% python3 -q
>>> import numpy as np
>>> import numpy.linalg as la
>>> np.set_printoptions(precision=3, suppress=True, linewidth=100, legacy="1.25")
>>> B = np.array([[9, 0, 7, 6, 1, 7],
...     [6, 3, 8, 9, 2, 8],
...     [4, 7, 7, 2, 5, 7],
...     [3, 1, 5, 7, 6, 4],
...     [9, 7, 7, 2, 8, 9],
...     [9, 0, 1, 9, 5, 7]])
>>> E = np.triu(B, 1)
>>> print(E)
[[0 0 7 6 1 7]
 [0 0 8 9 2 8]
 [0 0 0 2 5 7]
 [0 0 0 0 6 4]
 [0 0 0 0 0 9]
 [0 0 0 0 0 0]]
>>> rng = np.random.default_rng(531)
>>> z = rng.permutation(6)
>>> print(z)
[0 4 2 5 3 1]
>>> B = E[z][:, z]
>>> print(np.diag(B))
[0 0 0 0 0 0]
>>> print(B)
[[0 1 7 7 6 0]
 [0 0 0 9 0 0]
 [0 5 0 7 2 0]
 [0 0 0 0 0 0]
 [0 6 0 4 0 0]
 [0 2 8 8 9 0]]
>>> print(np.allclose(B, E))
False
>>> def softmax(z):
...     e = np.exp(z - z.max(axis=-1, keepdims=True))
...     return e / e.sum(axis=-1, keepdims=True)
... 
>>> print(softmax(B).sum(axis=1))
[1. 1. 1. 1. 1. 1.]
>>> print(np.round(softmax(10 * B[0]), 3) + 0)
[0.  0.  0.5 0.5 0.  0. ]
>>> scores = B @ B.T / np.sqrt(6)
>>> print(np.round(softmax(scores), 3) + 0)
[[0.    0.    0.    0.    0.    1.   ]
 [0.001 0.974 0.001 0.    0.    0.025]
 [0.001 0.    0.079 0.    0.    0.92 ]
 [0.167 0.167 0.167 0.167 0.167 0.167]
 [0.    0.    0.918 0.    0.079 0.003]
 [0.    0.    0.    0.    0.    1.   ]]
>>> print(softmax(scores)[0] @ B)
[0. 2. 8. 8. 9. 0.]
>>> print(softmax(scores).round(6).argmax(axis=1))
[5 1 5 0 2 5]
>>> r = la.matrix_rank(E)
>>> print(r)
4
>>> null = la.svd(E)[2][r:].T
>>> print([int(la.matrix_rank(E[:, :j + 1])) for j in range(6)])
[0, 0, 1, 2, 3, 4]
>>> print(np.round(E @ null, 3) + 0)
[[0. 0.]
 [0. 0.]
 [0. 0.]
 [0. 0.]
 [0. 0.]
 [0. 0.]]
>>> left, sigma, vt = la.svd(E)
>>> print(np.argmax(sigma[:-1] / (sigma[1:] + 1e-6)) + 1)
4
>>> B = left[:, :4] @ np.diag(sigma[:4]) @ vt[:4]
>>> print(la.matrix_rank(E, rtol=0.05))
4
>>> print(round(la.norm(E - B, 2), 3), round(sigma[4], 3))
0.0 0.0
>>> print(round(np.abs(E - B).max(), 3))
0.0
>>> print(round(la.norm(E - B) / la.norm(E), 3))
0.0
>>> G = E.T @ E
>>> print(la.eigvalsh(G)[::-1])
[437.132  89.026  30.809   2.034   0.      0.   ]
>>> print(np.round(la.svd(E, compute_uv=False) ** 2, 3) + 0)
[437.132  89.026  30.809   2.034   0.      0.   ]
>>> K = np.load("mat.npy")
>>> print(K)
[[ 1.648 -0.005 -0.18 ]
 [ 1.6   -0.2   -0.2  ]
 [ 0.9    0.     0.4  ]]
>>> # column 0 dominates
>>> w, evecs = la.eig(K)
>>> print(np.sort(la.eigvals(la.inv(K))))
[-5.115  0.668  1.826]
>>> print(np.sort(la.eigvals(K @ K)))
[0.038 0.3   2.238]
>>> print(np.round(K @ evecs[:, 0] - w[0] * evecs[:, 0], 3) + 0)
[0. 0. 0.]
>>> q = K.astype(float).copy()
>>> for j in range(3):
...     q[:, j] -= q[:, :j] @ (q[:, :j].T @ q[:, j])
...     q[:, j] /= la.norm(q[:, j])
... 
>>> print(np.round(q.T @ K, 3) + 0)
[[ 2.467 -0.133 -0.104]
 [ 0.     0.149  0.181]
 [ 0.     0.     0.434]]
>>> print(np.round(q.T @ q, 3) + 0)
[[1. 0. 0.]
 [0. 1. 0.]
 [0. 0. 1.]]
>>> arr = np.loadtxt("x.csv", delimiter=",")
>>> print(arr)
[[ 1.  0.  1. -4.  3. -2. -3.]
 [-1. -2. -1. -6.  1. -4. -5.]
 [ 1.  0.  1. -4.  3. -2. -3.]
 [ 0. -1.  0. -5.  2. -3. -4.]]
>>> f, r1 = arr[2], arr[1]
>>> print(f @ f)
40.0
>>> print(f @ r1)
48.0
>>> p = (f @ r1) / (f @ f) * f
>>> print(np.outer(f, r1))
[[ -1.  -2.  -1.  -6.   1.  -4.  -5.]
 [ -0.  -0.  -0.  -0.   0.  -0.  -0.]
 [ -1.  -2.  -1.  -6.   1.  -4.  -5.]
 [  4.   8.   4.  24.  -4.  16.  20.]
 [ -3.  -6.  -3. -18.   3. -12. -15.]
 [  2.   4.   2.  12.  -2.   8.  10.]
 [  3.   6.   3.  18.  -3.  12.  15.]]
>>> print(round(float(la.norm(f + r1) ** 2 + la.norm(f - r1) ** 2), 3))
248.0
>>> print(r1 - p)
[-2.2 -2.  -2.2 -1.2 -2.6 -1.6 -1.4]
>>> print(la.matrix_rank(np.outer(f, r1)))
1
>>> print(p)
[ 1.2  0.   1.2 -4.8  3.6 -2.4 -3.6]
>>> B = np.array([[4, 1], [4, 1], [2, 2]])
>>> J = np.tile(B, (2, 3))
>>> print(J)
[[4 1 4 1 4 1]
 [4 1 4 1 4 1]
 [2 2 2 2 2 2]
 [4 1 4 1 4 1]
 [4 1 4 1 4 1]
 [2 2 2 2 2 2]]
>>> # rows and columns are dependent
>>> print(la.cond(J) > 100)
True
>>> print(np.argsort(-la.norm(J, axis=0).round(6), kind="stable")[:3])
[0 2 4]
>>> print([round(float(x), 3) for x in la.svd(J, compute_uv=False)[:3]])
[15.532, 3.278, 0.0]
>>> print(la.matrix_rank(J, rtol=0.1))
2
>>> left, sigma, vt = la.svd(J)
>>> evecs = vt[:(sigma > 1e-8).sum()]
>>> vec = J[5] + 5 * J[0] + rng.integers(2) * np.eye(6)[0]
>>> print(vec)
[22.  7. 22.  7. 22.  7.]
>>> print(np.round(evecs.T @ evecs, 3) + 0)
[[0.333 0.    0.333 0.    0.333 0.   ]
 [0.    0.333 0.    0.333 0.    0.333]
 [0.333 0.    0.333 0.    0.333 0.   ]
 [0.    0.333 0.    0.333 0.    0.333]
 [0.333 0.    0.333 0.    0.333 0.   ]
 [0.    0.333 0.    0.333 0.    0.333]]
>>> print(la.matrix_rank(np.vstack([J, vec])))
2
>>> print(np.diag(evecs.T @ evecs))
[0.333 0.333 0.333 0.333 0.333 0.333]
>>> print(np.allclose(evecs.T @ evecs @ vec, vec))
True
>>> print(round(float(la.norm(J) ** 2 / la.norm(J, 2) ** 2), 3))
1.045
>>> B = np.array([[0, 5, 0, 3, 3, 5, 4, 3],
...     [4, 0, 1, 4, 1, 3, 4, 3],
...     [2, 0, 1, 2, 1, 2, 1, 2],
...     [4, 2, 4, 4, 2, 3, 4, 0],
...     [0, 5, 4, 5, 1, 0, 5, 1],
...     [3, 0, 4, 2, 5, 5, 3, 4],
...     [5, 4, 1, 4, 0, 3, 5, 0],
...     [5, 4, 5, 0, 3, 4, 0, 3]])
>>> B[-1] = B[0]
>>> W0 = B + 0.05 * np.eye(8)
>>> print(W0)
[[0.05 5.   0.   3.   3.   5.   4.   3.  ]
 [4.   0.05 1.   4.   1.   3.   4.   3.  ]
 [2.   0.   1.05 2.   1.   2.   1.   2.  ]
 [4.   2.   4.   4.05 2.   3.   4.   0.  ]
 [0.   5.   4.   5.   1.05 0.   5.   1.  ]
 [3.   0.   4.   2.   5.   5.05 3.   4.  ]
 [5.   4.   1.   4.   0.   3.   5.05 0.  ]
 [0.   5.   0.   3.   3.   5.   4.   3.05]]
>>> print(np.argsort(-la.norm(W0, axis=0).round(6), kind="stable")[:3])
[6 5 3]
>>> feats = np.load("a.npy")
>>> print(feats)
[[0.5   0.25  0.25 ]
 [0.167 0.333 0.5  ]
 [0.167 0.333 0.5  ]]
>>> # rows and columns are dependent
>>> r = la.matrix_rank(feats)
>>> print(r)
2
>>> null = la.svd(feats)[2][r:].T
>>> print([int(la.matrix_rank(np.delete(feats, i, axis=0))) for i in range(3)])
[1, 2, 2]
>>> print([int(la.matrix_rank(feats[:, :j + 1])) for j in range(3)])
[1, 2, 2]
>>> print(null[:, 0] / null[np.abs(null[:, 0]).round(6).argmax(), 0])
[-0.2    1.    -0.599]
>>> print(la.matrix_rank(feats.T @ feats), la.matrix_rank(feats @ feats.T))
2 2
>>> print([int(la.matrix_rank(feats[:i])) for i in range(1, len(feats) + 1)])
[1, 2, 2]
>>> print(np.allclose(feats @ null, 0))
True
>>> print(la.cond(feats) > 100)
True
>>> print(round(float(la.norm(feats, 2) / la.norm(feats)), 3))
0.948
>>> left, sigma, vt = la.svd(feats)
>>> evecs = vt[:(sigma > 1e-8).sum()]
>>> vec = feats[1] + 4 * feats[2] + rng.integers(2) * np.eye(3)[0]
>>> print(vec)
[1.835 1.665 2.5  ]
>>> print(la.matrix_rank(np.vstack([feats, vec])))
3
>>> print(round(la.norm(vec - evecs.T @ evecs @ vec), 3))
0.169
>>> print(evecs.T @ evecs)
[[ 0.971  0.143 -0.086]
 [ 0.143  0.285  0.428]
 [-0.086  0.428  0.744]]
